$ ipython --no-banner

In [1]: import numpy as np

In [2]: np.set_printoptions(precision=3, suppress=True, linewidth=160, floatmode="fixed")

In [3]: rng = np.random.default_rng(281)

In [4]: X = rng.normal(size=(27, 13))

In [5]: X = 5 * X / np.linalg.norm(X, axis=1, keepdims=True)

In [6]: X.round(3) + 0
Out[6]: 
array([[ 0.379,  0.568, -1.272,  2.930,  1.763,  1.017,  1.164, -1.434, -0.719,  1.476, -0.643,  0.406,  1.871],
       [ 0.651, -2.249, -0.374, -0.866, -1.843, -1.637, -1.632, -0.500,  0.107, -2.483,  0.102,  1.541, -1.039],
       [-0.690,  0.340,  1.491, -0.668, -0.255,  2.851,  0.854,  1.763,  0.469,  1.299, -1.749,  2.007, -0.845],
       [ 1.704, -0.948,  0.815, -1.224, -2.468, -1.997,  1.708, -1.190, -1.737, -0.045, -1.013,  0.752,  0.118],
       [-0.224, -1.765,  2.672,  1.512, -0.422,  0.181,  0.741, -0.495,  1.490, -2.357,  0.751, -1.231,  1.245],
       [ 0.089, -1.773,  0.602,  2.395,  0.288, -1.759, -0.376,  1.497,  1.973, -1.251, -0.156, -1.658, -1.400],
       [ 2.129,  1.508,  1.355,  1.275,  1.817,  0.503, -3.256,  0.705, -0.116,  0.193, -0.014,  0.000,  0.178],
       [ 0.171,  0.254,  0.096,  1.292, -0.133,  3.537, -0.162, -0.617, -1.407, -0.373, -1.383,  2.225, -1.144],
       [ 0.478,  0.062,  1.111, -0.953,  1.565, -0.467,  1.177, -1.875, -0.619,  2.776,  0.919, -2.065, -1.364],
       [ 0.070,  1.221,  0.440, -2.003,  2.002,  0.728,  0.386,  1.538, -0.680, -1.153, -0.965, -2.580, -1.692],
       [ 2.338, -2.413,  0.088,  1.267,  2.162,  0.523,  0.067, -0.747,  0.742, -0.306, -0.476, -1.730,  1.651],
       [-0.341,  1.231,  1.903,  0.496,  1.769,  0.478, -0.403,  0.008, -0.658,  1.946,  2.386, -2.099, -1.290],
       [-1.417, -0.461, -1.090, -1.685,  0.864,  1.979, -0.041,  2.998,  0.079,  0.402, -1.211,  1.823, -0.375],
       [-1.194, -1.930,  0.045, -3.133,  1.732,  1.031,  1.339,  0.836,  0.457, -0.163,  0.426, -1.636,  0.618],
       [-0.410,  0.442,  2.174,  0.153,  1.937,  0.135, -2.524, -1.399,  1.538,  1.170,  0.292,  1.835, -0.773],
       [-1.662, -1.652, -0.564,  0.486,  1.904,  0.211, -1.130,  0.375, -0.383, -0.583,  1.448,  2.203, -2.537],
       [ 1.603,  0.171,  1.212,  0.068,  0.068, -0.897,  0.714, -2.063,  1.808, -2.754,  0.319, -2.097,  0.060],
       [ 1.510,  1.044, -2.019,  1.583,  0.275, -1.351,  0.867, -0.701,  0.377, -0.332, -0.561,  0.961,  3.227],
       [ 1.029, -0.340,  0.481,  0.023, -0.105,  1.941,  1.636, -0.033, -0.301, -0.968,  2.886,  0.521,  2.740],
       [-0.121,  0.339, -0.044,  0.790, -1.569,  0.252, -2.842,  1.164, -1.460,  0.546, -0.463,  2.992, -0.831],
       [-0.953,  1.560, -0.997,  3.613,  0.760,  0.328,  1.214,  0.262,  0.216, -0.234, -0.786,  1.458, -1.595],
       [ 1.525, -1.220,  1.576, -0.558,  2.369,  1.342,  2.553, -0.077,  0.558,  0.634, -1.458, -1.075, -0.677],
       [ 0.110, -1.189,  0.487,  2.693, -0.438, -0.619, -0.388,  1.128, -2.207, -1.724,  0.840, -1.040, -2.111],
       [ 1.212, -0.773,  0.454, -1.729,  1.911, -0.625, -1.858, -1.347,  0.741, -0.435,  1.470, -1.976,  1.904],
       [-2.869, -0.417,  0.446,  0.234,  0.891,  0.939, -0.834,  1.011, -1.024, -0.446,  2.455, -0.545, -2.319],
       [-1.661, -0.565, -1.752, -0.524,  1.178,  0.015, -0.448,  2.440,  1.607, -2.304,  1.476,  0.787,  0.589],
       [-2.035, -0.922, -0.264,  0.744, -0.869, -2.143,  0.861,  1.329, -0.423,  1.695, -2.033, -0.062, -2.083]])

In [7]: O, vecs = np.linalg.qr(X[:, :8])[0], np.linalg.qr(X[:, 8:])[0]

In [8]: sig = np.linalg.svd(O.T @ vecs, compute_uv=False)

In [9]: (sig > 0.9).sum()
Out[9]: np.int64(0)

In [10]: np.degrees(np.arccos(sig.clip(0, 1)))
Out[10]: array([28.820, 38.719, 57.575, 67.700, 83.668])
